% ipython --no-banner

In [1]: import numpy as np

In [2]: from numpy import linalg as LA

In [3]: np.set_printoptions(precision=3, suppress=True, linewidth=140)

In [4]: X = np.loadtxt("arr.csv", delimiter=",")

In [5]: X
Out[5]: 
array([[ 0.,  0.],
       [ 3., 15.]])

In [6]: LA.lstsq(X[:-1].T, X[-1])[2]
Out[6]: np.int32(0)

In [7]: np.allclose(X[:-1].T @ LA.lstsq(X[:-1].T, X[-1])[0], X[-1])
Out[7]: False

In [8]: rk = LA.matrix_rank(X)

In [9]: rk
Out[9]: np.int64(1)

In [10]: ns = LA.svd(X)[2][rk:].T

In [11]: [int(LA.matrix_rank(X[:i])) for i in range(1, len(X) + 1)]
Out[11]: [0, 1]

In [12]: LA.matrix_rank(X.T @ X), LA.matrix_rank(X @ X.T)
Out[12]: (np.int64(1), np.int64(1))

In [13]: [int(LA.matrix_rank(np.delete(X, i, axis=0))) for i in range(2)]
Out[13]: [1, 0]

In [14]: proj = np.triu(np.array([[3, 2], [-2, -3]]), 1) + np.eye(2)

In [15]: A2 = proj @ X @ LA.inv(proj)

In [16]: proj @ X - X @ proj
Out[16]: 
array([[ 6., 30.],
       [ 0., -6.]])

In [17]: np.trace(A2), np.trace(X)
Out[17]: (np.float64(15.0), np.float64(15.0))

In [18]: round(LA.det(A2), 3)
Out[18]: np.float64(0.0)

In [19]: U, s, Vh = LA.svd(X)

In [20]: V = Vh[:(s > 1e-8).sum()]

In [21]: rng = np.random.default_rng(175)

In [22]: vec = X[0] + 4 * X[1] + rng.integers(2) * np.eye(2)[0]

In [23]: vec
Out[23]: array([13., 60.])

In [24]: V.T @ V
Out[24]: 
array([[0.038, 0.192],
       [0.192, 0.962]])

In [25]: LA.matrix_rank(np.vstack([X, vec]))
Out[25]: np.int64(2)

In [26]: round(float(LA.norm(vec - V.T @ V @ vec)), 3)
Out[26]: 0.981

In [27]: np.diag(V.T @ V)
Out[27]: array([0.038, 0.962])

In [28]: round(float(np.abs(LA.eigvals(X)).max()), 3)
Out[28]: 15.0

In [29]: LA.matrix_power(X, 4)
Out[29]: 
array([[    0.,     0.],
       [10125., 50625.]])

In [30]: np.allclose(X @ X.T, X.T @ X)
Out[30]: False

In [31]: np.sort(np.abs(LA.eigvals(X)))
Out[31]: array([ 0., 15.])

In [32]: (X + X.T) / 2
Out[32]: 
array([[ 0. ,  1.5],
       [ 1.5, 15. ]])

In [33]: np.trace(X)
Out[33]: np.float64(15.0)

In [34]: round(float(LA.det(X)), 3)
Out[34]: 0.0
